In [1]: import numpy as np

In [2]: import numpy.linalg as la

In [3]: np.set_printoptions(precision=2, suppress=True, linewidth=120, legacy="1.25")

In [4]: E = np.load("data.npy")

In [5]: E
Out[5]: 
array([[ 1.57,  0.45,  2.16, -1.68, -1.64,  1.28, -1.21],
       [-4.63,  0.64, -0.05,  0.22,  1.05, -1.67,  0.95],
       [ 1.94,  0.96,  4.58, -1.67, -0.78,  2.18, -1.02],
       [-3.55, -0.38, -3.87,  0.86,  0.91, -2.23,  0.85],
       [-2.53,  0.96,  0.17, -2.41, -0.61,  0.09, -1.09]])

In [6]: # looks like rank 4

In [7]: Uu, sigma, Vh = la.svd(E)

In [8]: np.argmax(sigma[:-1] / (sigma[1:] + 1e-6)) + 1
Out[8]: 4

In [9]: Y = Uu[:, :4] @ np.diag(sigma[:4]) @ Vh[:4]

In [10]: round(la.norm(E - Y) / la.norm(E), 2)
Out[10]: 0.0

In [11]: round(la.norm(E - Y, 2), 2), round(float(sigma[4]), 2)
Out[11]: (0.0, 0.0)

In [12]: np.round(np.abs(E - Y).max(), 2)
Out[12]: 0.0

In [13]: Y
Out[13]: 
array([[ 1.57,  0.45,  2.16, -1.68, -1.64,  1.28, -1.21],
       [-4.63,  0.64, -0.05,  0.22,  1.05, -1.67,  0.95],
       [ 1.94,  0.96,  4.58, -1.67, -0.78,  2.18, -1.02],
       [-3.55, -0.38, -3.87,  0.86,  0.91, -2.23,  0.85],
       [-2.53,  0.96,  0.17, -2.41, -0.61,  0.09, -1.09]])

In [14]: E @ la.pinv(E) @ E
Out[14]: 
array([[ 1.57,  0.45,  2.16, -1.68, -1.64,  1.28, -1.21],
       [-4.63,  0.64, -0.05,  0.22,  1.05, -1.67,  0.95],
       [ 1.94,  0.96,  4.58, -1.67, -0.78,  2.18, -1.02],
       [-3.55, -0.38, -3.87,  0.86,  0.91, -2.23,  0.85],
       [-2.53,  0.96,  0.17, -2.41, -0.61,  0.09, -1.09]])

In [15]: np.abs(np.diag(la.qr(E)[1])) > 1e-9
Out[15]: array([ True,  True,  True,  True, False])

In [16]: round(float(np.trace(la.pinv(E) @ E)), 2)
Out[16]: 4.0

In [17]: np.unique(E.round(6), axis=0).shape
Out[17]: (5, 7)

In [18]: w1 = np.array([[-2, 0, -1, 2, 0, -1],
    ...:     [2, 0, 2, 3, 3, -2],
    ...:     [3, -1, 3, 3, -2, -2],
    ...:     [-3, 3, 0, -3, -2, 2],
    ...:     [-1, -2, 2, 0, 0, -3],
    ...:     [2, -3, -1, 0, -3, 0],
    ...:     [0, -2, 3, 3, -3, -2]])

In [19]: coef = np.array([0, 0, 2, 0, 3, 3])

In [20]: H = np.maximum(E @ w1 + coef, 0)

In [21]: la.matrix_rank(H)
Out[21]: 5

In [22]: (H > 0).mean(axis=0)
Out[22]: array([0.8, 0.4, 0.6, 0.6, 0.8, 0.8])

In [23]: W2 = np.array([[0, 0], [3, 2], [1, 3], [1, 0], [0, 1], [2, 2]])

In [24]: H @ W2
Out[24]: 
array([[12.76,  3.56],
       [23.22, 57.  ],
       [31.37, 26.76],
       [53.54, 55.94],
       [ 9.59, 25.42]])

In [25]: w1 @ W2
Out[25]: 
array([[ -1,  -5],
       [  1,   5],
       [ -1,   1],
       [ 10,   8],
       [-10,  -4],
       [-10, -12],
       [ -4,  -2]])
